% python3 -q
>>> import numpy as np
>>> import numpy.linalg as la
>>> np.set_printoptions(precision=2, suppress=True, linewidth=200)
>>> E = np.loadtxt("out3.csv", delimiter=",")
>>> print(E)
[[0. 0. 1. 1. 0. 0. 1. 0. 1. 0.]
 [0. 0. 1. 1. 0. 0. 1. 0. 1. 0.]
 [1. 1. 0. 1. 0. 1. 0. 0. 1. 0.]
 [1. 1. 1. 0. 0. 1. 1. 0. 1. 0.]
 [0. 0. 0. 0. 0. 0. 0. 1. 0. 1.]
 [0. 0. 1. 1. 0. 0. 0. 0. 1. 0.]
 [1. 1. 0. 1. 0. 0. 0. 0. 1. 0.]
 [0. 0. 0. 0. 1. 0. 0. 0. 0. 1.]
 [1. 1. 1. 1. 0. 1. 1. 0. 0. 0.]
 [0. 0. 0. 0. 1. 0. 0. 1. 0. 0.]]
>>> Uu, sv, VT = la.svd(E)
>>> vecs = VT[:(sv > 1e-8).sum()]
>>> rng = np.random.default_rng(91)
>>> x = E[3] + 5 * E[6] + rng.integers(2) * np.eye(10)[9]
>>> x
array([6., 6., 1., 5., 0., 1., 1., 0., 6., 1.])
>>> round(float(la.norm(x - vecs.T @ vecs @ x)), 2)
0.0
>>> np.diag(vecs.T @ vecs)
array([0.5, 0.5, 1. , 1. , 1. , 1. , 1. , 1. , 1. , 1. ])
>>> print(np.round(vecs.T @ vecs, 2) + 0)
[[0.5 0.5 0.  0.  0.  0.  0.  0.  0.  0. ]
 [0.5 0.5 0.  0.  0.  0.  0.  0.  0.  0. ]
 [0.  0.  1.  0.  0.  0.  0.  0.  0.  0. ]
 [0.  0.  0.  1.  0.  0.  0.  0.  0.  0. ]
 [0.  0.  0.  0.  1.  0.  0.  0.  0.  0. ]
 [0.  0.  0.  0.  0.  1.  0.  0.  0.  0. ]
 [0.  0.  0.  0.  0.  0.  1.  0.  0.  0. ]
 [0.  0.  0.  0.  0.  0.  0.  1.  0.  0. ]
 [0.  0.  0.  0.  0.  0.  0.  0.  1.  0. ]
 [0.  0.  0.  0.  0.  0.  0.  0.  0.  1. ]]
>>> np.allclose(vecs.T @ vecs @ x, x)
True
>>> la.lstsq(E[:-1].T, E[-1])[2]
np.int32(8)
>>> np.abs(np.diag(la.qr(E)[1])) > 1e-9
array([ True, False,  True,  True,  True,  True,  True,  True,  True,  True])
>>> np.allclose(E[:-1].T @ la.lstsq(E[:-1].T, E[-1])[0], E[-1])
False
>>> np.unique(E.round(6), axis=0).shape
(9, 10)
>>> feats = np.loadtxt("sample6.csv", delimiter=",")
>>> feats
array([[-8., -8., -2., -1., -2.,  6., -2.],
       [-4., -4.,  2., -1., -5.,  1.,  9.],
       [-9., -4.,  1., -4., -4.,  2., -5.],
       [-4., -4.,  2., -1., -5.,  1.,  9.],
       [ 0.,  0.,  0.,  0.,  0.,  0.,  0.],
       [ 2., -6., -5., 11.,  3.,  7., -2.],
       [-1., -1.,  1.,  4.,  8., -3.,  0.],
       [ 0.,  0.,  0.,  0.,  0.,  0.,  0.],
       [-4., -4.,  2., -1., -5.,  1.,  9.],
       [ 0., -5., -2.,  7., 10.,  1.,  3.],
       [ 1., -2., -2.,  8.,  1.,  3., -5.],
       [-4.,  4.,  7., -5., -5.,  4.,  2.],
       [ 1., -2., -2.,  8.,  1.,  3., -5.],
       [ 6.,  4.,  3.,  2.,  1.,  6., 10.],
       [-9., -4.,  1., -4., -4.,  2., -5.]])
>>> # rank 6
>>> out = np.array([[0, 4], [3, 5], [4, 2], [0, 0], [0, 1], [1, 8], [9, 9]])
>>> np.einsum("ik,kj->ji", feats, out)
array([[-44.,  78., -51.,  78.,   0., -49.,  -2.,   0.,  78.,   5., -56.,  62., -56., 120., -51.],
       [-48.,  52., -87.,  52.,   0.,   9., -23.,   0.,  52.,  16., -30.,  63., -30., 189., -87.]])
>>> la.matrix_rank(np.vstack([feats, out.T]))
np.int64(7)
>>> np.vstack([feats, out.T]).shape
(17, 7)
>>> la.matrix_rank(feats @ out)
np.int64(2)
>>> feats @ out
array([[-44., -48.],
       [ 78.,  52.],
       [-51., -87.],
       [ 78.,  52.],
       [  0.,   0.],
       [-49.,   9.],
       [ -2., -23.],
       [  0.,   0.],
       [ 78.,  52.],
       [  5.,  16.],
       [-56., -30.],
       [ 62.,  63.],
       [-56., -30.],
       [120., 189.],
       [-51., -87.]])
>>> G = np.cov(feats, rowvar=False)
>>> np.polyfit(feats[:, 0], feats[:, 4], 1)
array([0.62, 0.96])
>>> G.shape
(7, 7)
>>> np.argwhere(np.triu(np.abs(np.corrcoef(feats.T)) > 0.8, 1))
array([], shape=(0, 2), dtype=int64)
>>> W0 = np.load("dump.npy")
>>> print(W0)
[[0 1 0 1 0 1]
 [2 1 2 1 2 1]
 [1 2 1 2 1 2]
 [0 1 0 1 0 1]
 [2 1 2 1 2 1]
 [1 2 1 2 1 2]]
>>> # columns 0 and 2 are equal
>>> lab = rng.permutation(6)
>>> lab
array([0, 3, 4, 1, 5, 2])
>>> out = W0[lab][:, lab]
>>> round(float(la.det(out)), 2), round(float(la.det(W0[lab])), 2)
(0.0, 0.0)
>>> np.diag(out)
array([0, 1, 2, 1, 2, 1])
>>> np.allclose(out, W0)
False
>>> print(np.trace(out))
7
>>> W0.reshape(-1, 2)
array([[0, 1],
       [0, 1],
       [0, 1],
       [2, 1],
       [2, 1],
       [2, 1],
       [1, 2],
       [1, 2],
       [1, 2],
       [0, 1],
       [0, 1],
       [0, 1],
       [2, 1],
       [2, 1],
       [2, 1],
       [1, 2],
       [1, 2],
       [1, 2]])
>>> blk = W0.reshape(6, 2, -1)
>>> blk.shape
(6, 2, 3)
>>> np.einsum("ihd,ihd->ih", blk, blk)
array([[1, 2],
       [9, 6],
       [6, 9],
       [1, 2],
       [9, 6],
       [6, 9]])
>>> F = np.loadtxt("arr.csv", delimiter=",")
>>> F
array([[ -5.,  -7.,  -4.,  -6.,  -5.,  -2.,  -4.,  -1.,  -7.],
       [  8.,   6.,   9.,   7.,   8.,  11.,   9.,  12.,   6.],
       [ -3.,  -5.,  -2.,  -4.,  -3.,   0.,  -2.,   1.,  -5.],
       [ -2.,  -4.,  -1.,  -3.,  -2.,   1.,  -1.,   2.,  -4.],
       [-10., -12.,  -9., -11., -10.,  -7.,  -9.,  -6., -12.],
       [  7.,   5.,   8.,   6.,   7.,  10.,   8.,  11.,   5.],
       [  6.,   4.,   7.,   5.,   6.,   9.,   7.,  10.,   4.],
       [-10., -12.,  -9., -11., -10.,  -7.,  -9.,  -6., -12.],
       [ -9., -11.,  -8., -10.,  -9.,  -6.,  -8.,  -5., -11.],
       [ -1.,  -3.,   0.,  -2.,  -1.,   2.,   0.,   3.,  -3.]])
>>> # row 7 repeats row 4
>>> x = np.array([2, 2, -2, 1, -3, 1, 1, 1, 3, 1])
>>> (E @ x).argmax()
np.int64(2)
>>> (E * x).sum(axis=1)
array([ 3.,  3.,  9.,  7.,  2.,  2.,  8., -2.,  5., -2.])
>>> E @ (2 * x)
array([ 6.,  6., 18., 14.,  4.,  4., 16., -4., 10., -4.])
>>> np.einsum("ij,j->i", E, x)
array([ 3.,  3.,  9.,  7.,  2.,  2.,  8., -2.,  5., -2.])
>>> print(np.unique(F.round(6), axis=0).shape)
(9, 9)
>>> np.round(F @ la.pinv(F) @ F, 2) + 0
array([[ -5.,  -7.,  -4.,  -6.,  -5.,  -2.,  -4.,  -1.,  -7.],
       [  8.,   6.,   9.,   7.,   8.,  11.,   9.,  12.,   6.],
       [ -3.,  -5.,  -2.,  -4.,  -3.,   0.,  -2.,   1.,  -5.],
       [ -2.,  -4.,  -1.,  -3.,  -2.,   1.,  -1.,   2.,  -4.],
       [-10., -12.,  -9., -11., -10.,  -7.,  -9.,  -6., -12.],
       [  7.,   5.,   8.,   6.,   7.,  10.,   8.,  11.,   5.],
       [  6.,   4.,   7.,   5.,   6.,   9.,   7.,  10.,   4.],
       [-10., -12.,  -9., -11., -10.,  -7.,  -9.,  -6., -12.],
       [ -9., -11.,  -8., -10.,  -9.,  -6.,  -8.,  -5., -11.],
       [ -1.,  -3.,   0.,  -2.,  -1.,   2.,   0.,   3.,  -3.]])
>>> la.lstsq(F[:-1].T, F[-1])[2]
np.int32(2)
>>> Uu, sv, VT = la.svd(F)
>>> print(sv.round(2) + 0)
[64.06 18.02  0.    0.    0.    0.    0.    0.    0.  ]
>>> out = Uu[:, :2] @ np.diag(sv[:2]) @ VT[:2]
>>> np.round(la.norm(F - out, 2), 2), round(sv[2], 2)
(np.float64(0.0), np.float64(0.0))
>>> print(la.matrix_rank(out))
2
>>> out.round(2) + 0
array([[ -5.,  -7.,  -4.,  -6.,  -5.,  -2.,  -4.,  -1.,  -7.],
       [  8.,   6.,   9.,   7.,   8.,  11.,   9.,  12.,   6.],
       [ -3.,  -5.,  -2.,  -4.,  -3.,   0.,  -2.,   1.,  -5.],
       [ -2.,  -4.,  -1.,  -3.,  -2.,   1.,  -1.,   2.,  -4.],
       [-10., -12.,  -9., -11., -10.,  -7.,  -9.,  -6., -12.],
       [  7.,   5.,   8.,   6.,   7.,  10.,   8.,  11.,   5.],
       [  6.,   4.,   7.,   5.,   6.,   9.,   7.,  10.,   4.],
       [-10., -12.,  -9., -11., -10.,  -7.,  -9.,  -6., -12.],
       [ -9., -11.,  -8., -10.,  -9.,  -6.,  -8.,  -5., -11.],
       [ -1.,  -3.,   0.,  -2.,  -1.,   2.,   0.,   3.,  -3.]])
>>> print(la.matrix_rank(F, rtol=0.05))
2
>>> Uu, sv, VT = la.svd(F)
>>> vecs = VT[:(sv > 1e-8).sum()]
>>> x = F[4] + 3 * F[8] + rng.integers(2) * np.eye(9)[1]
>>> print(x)
[-37. -44. -33. -41. -37. -25. -33. -21. -45.]
>>> np.allclose(vecs.T @ vecs @ x, x)
False
>>> np.diag(vecs.T @ vecs)
array([0.12, 0.29, 0.12, 0.17, 0.12, 0.3 , 0.12, 0.48, 0.29])
>>> np.round(vecs.T @ vecs, 2) + 0
array([[ 0.12,  0.14,  0.1 ,  0.13,  0.12,  0.08,  0.1 ,  0.06,  0.14],
       [ 0.14,  0.29,  0.07,  0.21,  0.14, -0.07,  0.07, -0.14,  0.29],
       [ 0.1 ,  0.07,  0.12,  0.09,  0.1 ,  0.15,  0.12,  0.17,  0.07],
       [ 0.13,  0.21,  0.09,  0.17,  0.13,  0.  ,  0.09, -0.04,  0.21],
       [ 0.12,  0.14,  0.1 ,  0.13,  0.12,  0.08,  0.1 ,  0.06,  0.14],
       [ 0.08, -0.07,  0.15,  0.  ,  0.08,  0.3 ,  0.15,  0.38, -0.07],
       [ 0.1 ,  0.07,  0.12,  0.09,  0.1 ,  0.15,  0.12,  0.17,  0.07],
       [ 0.06, -0.14,  0.17, -0.04,  0.06,  0.38,  0.17,  0.48, -0.14],
       [ 0.14,  0.29,  0.07,  0.21,  0.14, -0.07,  0.07, -0.14,  0.29]])
>>> sv = 20 * 0.7 ** np.arange(4)
>>> M = rng.normal(size=(23, 4)) * rng.permutation(sv)
>>> M
array([[  5.87,  -1.48,  -4.26,  -4.83],
       [ -6.08,  -4.06,   9.23,  14.8 ],
       [  0.77,   9.66, -11.67,  11.97],
       [  8.55,  12.68,   7.18,  -2.96],
       [  6.63,   0.5 ,   7.51,  20.52],
       [  2.46,   0.03,   6.73,   8.61],
       [ -4.51,  -5.17,  18.06,  16.3 ],
       [  5.35,   4.09,  21.39,   9.73],
       [ -2.42,   7.18,  10.41,  28.77],
       [ 14.58,  -1.1 ,  -8.91, -26.07],
       [ 10.57, -13.65,  21.6 , -34.36],
       [  0.64,   2.62,  23.79,  12.84],
       [-12.31,   4.36, -26.14,  -4.96],
       [ -7.86,  -3.04, -16.81,  26.05],
       [  0.11,  -7.33, -17.87,  12.41],
       [ 10.75,  -1.85,  -1.12,  -3.93],
       [  7.02,   6.01,  17.44,  13.15],
       [  2.82,  -9.39,  22.67, -14.8 ],
       [  8.98, -10.69,  -3.59,  -4.22],
       [  1.1 ,  -0.52, -12.66,  -4.35],
       [ 16.61,  -4.18,  -3.33,  -8.56],
       [ 10.47,   3.51, -10.74,   8.31],
       [  9.37,   0.55,  25.43,   2.01]])
>>> Xc = (M - M.mean(axis=0)) / M.std(axis=0)
>>> Xc.std(axis=0)
array([1., 1., 1., 1.])
>>> np.argwhere(np.abs(Xc) > 2)
array([[ 3,  1],
       [10,  1],
       [10,  3],
       [12,  0]])
>>> b = la.lstsq(np.delete(Xc, 3, axis=1), Xc[:, 3])[0]
>>> np.abs(b).argmax()
np.int64(0)
>>> print(np.round(1 - np.var(Xc[:, 3] - np.delete(Xc, 3, axis=1) @ b), 2))
0.43
>>> K = np.load("a.npy")
>>> print(K)
[[1.   0.9  0.81 0.73 0.66 0.59 0.53 0.48 0.43 0.39 0.35 0.31]
 [0.9  1.   0.9  0.81 0.73 0.66 0.59 0.53 0.48 0.43 0.39 0.35]
 [0.81 0.9  1.   0.9  0.81 0.73 0.66 0.59 0.53 0.48 0.43 0.39]
 [0.73 0.81 0.9  1.   0.9  0.81 0.73 0.66 0.59 0.53 0.48 0.43]
 [0.66 0.73 0.81 0.9  1.   0.9  0.81 0.73 0.66 0.59 0.53 0.48]
 [0.59 0.66 0.73 0.81 0.9  1.   0.9  0.81 0.73 0.66 0.59 0.53]
 [0.53 0.59 0.66 0.73 0.81 0.9  1.   0.9  0.81 0.73 0.66 0.59]
 [0.48 0.53 0.59 0.66 0.73 0.81 0.9  1.   0.9  0.81 0.73 0.66]
 [0.43 0.48 0.53 0.59 0.66 0.73 0.81 0.9  1.   0.9  0.81 0.73]
 [0.39 0.43 0.48 0.53 0.59 0.66 0.73 0.81 0.9  1.   0.9  0.81]
 [0.35 0.39 0.43 0.48 0.53 0.59 0.66 0.73 0.81 0.9  1.   0.9 ]
 [0.31 0.35 0.39 0.43 0.48 0.53 0.59 0.66 0.73 0.81 0.9  1.  ]]
>>> # symmetric
>>> x = np.ones(12)
>>> for _ in range(3):
...     x = K @ x
...     x /= la.norm(x)
...     print(round(x @ K @ x, 2))
... 
8.29
8.29
8.29
>>> round(la.eigvalsh(K)[-1], 2)
np.float64(8.29)
